>>> import numpy as np
>>> np.set_printoptions(precision=1, suppress=True, linewidth=160, legacy="1.25")
>>> def tidy(a):
...     return np.round(a, 1) + 0
... 
>>> mat = 0.7 ** np.abs(np.subtract.outer(np.arange(10), np.arange(10)))
>>> tidy(mat)
array([[1. , 0.7, 0.5, 0.3, 0.2, 0.2, 0.1, 0.1, 0.1, 0. ],
       [0.7, 1. , 0.7, 0.5, 0.3, 0.2, 0.2, 0.1, 0.1, 0.1],
       [0.5, 0.7, 1. , 0.7, 0.5, 0.3, 0.2, 0.2, 0.1, 0.1],
       [0.3, 0.5, 0.7, 1. , 0.7, 0.5, 0.3, 0.2, 0.2, 0.1],
       [0.2, 0.3, 0.5, 0.7, 1. , 0.7, 0.5, 0.3, 0.2, 0.2],
       [0.2, 0.2, 0.3, 0.5, 0.7, 1. , 0.7, 0.5, 0.3, 0.2],
       [0.1, 0.2, 0.2, 0.3, 0.5, 0.7, 1. , 0.7, 0.5, 0.3],
       [0.1, 0.1, 0.2, 0.2, 0.3, 0.5, 0.7, 1. , 0.7, 0.5],
       [0.1, 0.1, 0.1, 0.2, 0.2, 0.3, 0.5, 0.7, 1. , 0.7],
       [0. , 0.1, 0.1, 0.1, 0.2, 0.2, 0.3, 0.5, 0.7, 1. ]])
>>> L = np.linalg.cholesky(mat)
>>> np.linalg.eigvalsh(mat).min() > 0
True
>>> tidy(mat / np.sqrt(np.outer(np.diag(mat), np.diag(mat))))
array([[1. , 0.7, 0.5, 0.3, 0.2, 0.2, 0.1, 0.1, 0.1, 0. ],
       [0.7, 1. , 0.7, 0.5, 0.3, 0.2, 0.2, 0.1, 0.1, 0.1],
       [0.5, 0.7, 1. , 0.7, 0.5, 0.3, 0.2, 0.2, 0.1, 0.1],
       [0.3, 0.5, 0.7, 1. , 0.7, 0.5, 0.3, 0.2, 0.2, 0.1],
       [0.2, 0.3, 0.5, 0.7, 1. , 0.7, 0.5, 0.3, 0.2, 0.2],
       [0.2, 0.2, 0.3, 0.5, 0.7, 1. , 0.7, 0.5, 0.3, 0.2],
       [0.1, 0.2, 0.2, 0.3, 0.5, 0.7, 1. , 0.7, 0.5, 0.3],
       [0.1, 0.1, 0.2, 0.2, 0.3, 0.5, 0.7, 1. , 0.7, 0.5],
       [0.1, 0.1, 0.1, 0.2, 0.2, 0.3, 0.5, 0.7, 1. , 0.7],
       [0. , 0.1, 0.1, 0.1, 0.2, 0.2, 0.3, 0.5, 0.7, 1. ]])
>>> tidy(L @ L.T)
array([[1. , 0.7, 0.5, 0.3, 0.2, 0.2, 0.1, 0.1, 0.1, 0. ],
       [0.7, 1. , 0.7, 0.5, 0.3, 0.2, 0.2, 0.1, 0.1, 0.1],
       [0.5, 0.7, 1. , 0.7, 0.5, 0.3, 0.2, 0.2, 0.1, 0.1],
       [0.3, 0.5, 0.7, 1. , 0.7, 0.5, 0.3, 0.2, 0.2, 0.1],
       [0.2, 0.3, 0.5, 0.7, 1. , 0.7, 0.5, 0.3, 0.2, 0.2],
       [0.2, 0.2, 0.3, 0.5, 0.7, 1. , 0.7, 0.5, 0.3, 0.2],
       [0.1, 0.2, 0.2, 0.3, 0.5, 0.7, 1. , 0.7, 0.5, 0.3],
       [0.1, 0.1, 0.2, 0.2, 0.3, 0.5, 0.7, 1. , 0.7, 0.5],
       [0.1, 0.1, 0.1, 0.2, 0.2, 0.3, 0.5, 0.7, 1. , 0.7],
       [0. , 0.1, 0.1, 0.1, 0.2, 0.2, 0.3, 0.5, 0.7, 1. ]])
>>> tidy(np.prod(np.diag(L)) ** 2), tidy(np.linalg.det(mat))
(0.0, 0.0)
>>> rng = np.random.default_rng(588433)
>>> z = rng.permutation(10)
>>> z
array([5, 0, 1, 2, 9, 7, 6, 3, 4, 8])
>>> M2 = mat[z][:, z]
>>> tidy(np.linalg.det(M2)), tidy(np.linalg.det(mat[z]))
(0.0, 0.0)
>>> np.trace(M2)
10.0
>>> tidy(np.sort(np.abs(np.linalg.eigvals(M2))))
array([0.2, 0.2, 0.2, 0.3, 0.3, 0.5, 0.7, 1.2, 2.2, 4.2])
>>> x0 = np.array([-4, -2, -3, 4, -2, -3, -2, -3, -4, -1])
>>> y = mat @ x0
>>> b, lr = np.zeros(10), 1 / np.linalg.norm(mat, 2) ** 2
>>> for i in range(20):
...     b -= lr * mat.T @ (mat @ b - y)
...     if i % 5 == 0: print(i, round(np.linalg.norm(mat @ b - y), 1))
... 
0 4.9
5 3.4
10 2.7
15 2.3
>>> tidy(np.linalg.cond(mat))
23.5
>>> arr = np.load("block11.npy")
>>> arr
array([[0., 5., 0., 0., 0., 0., 0., 0., 0.],
       [5., 4., 5., 0., 0., 0., 0., 0., 0.],
       [0., 5., 4., 5., 0., 0., 0., 0., 0.],
       [0., 0., 5., 3., 5., 0., 0., 0., 0.],
       [0., 0., 0., 5., 5., 5., 0., 0., 0.],
       [0., 0., 0., 0., 5., 3., 5., 0., 0.],
       [0., 0., 0., 0., 0., 5., 0., 5., 0.],
       [0., 0., 0., 0., 0., 0., 5., 3., 5.],
       [0., 0., 0., 0., 0., 0., 0., 5., 0.]])
>>> th = np.radians(45)
>>> Rm = np.eye(9)
>>> Rm[7, 7] = Rm[4, 4] = np.cos(th)
>>> Rm[7, 4], Rm[4, 7] = -np.sin(th), np.sin(th)
>>> tidy(Rm)
array([[ 1. ,  0. ,  0. ,  0. ,  0. ,  0. ,  0. ,  0. ,  0. ],
       [ 0. ,  1. ,  0. ,  0. ,  0. ,  0. ,  0. ,  0. ,  0. ],
       [ 0. ,  0. ,  1. ,  0. ,  0. ,  0. ,  0. ,  0. ,  0. ],
       [ 0. ,  0. ,  0. ,  1. ,  0. ,  0. ,  0. ,  0. ,  0. ],
       [ 0. ,  0. ,  0. ,  0. ,  0.7,  0. ,  0. ,  0.7,  0. ],
       [ 0. ,  0. ,  0. ,  0. ,  0. ,  1. ,  0. ,  0. ,  0. ],
       [ 0. ,  0. ,  0. ,  0. ,  0. ,  0. ,  1. ,  0. ,  0. ],
       [ 0. ,  0. ,  0. ,  0. , -0.7,  0. ,  0. ,  0.7,  0. ],
       [ 0. ,  0. ,  0. ,  0. ,  0. ,  0. ,  0. ,  0. ,  1. ]])
>>> M2 = arr @ Rm.T
>>> tidy(np.linalg.svd(arr, compute_uv=False)), tidy(np.linalg.svd(M2, compute_uv=False))
(array([13. , 10.7,  8.6,  7.2,  5.4,  5.3,  3.4,  2. ,  1.6]), array([13. , 10.7,  8.6,  7.2,  5.4,  5.3,  3.4,  2. ,  1.6]))
>>> np.allclose(arr @ arr.T, M2 @ M2.T)
True
>>> np.allclose(np.linalg.norm(arr, axis=1), np.linalg.norm(M2, axis=1))
True
>>> tidy(np.linalg.det(Rm)), tidy(np.trace(Rm))
(1.0, 8.4)
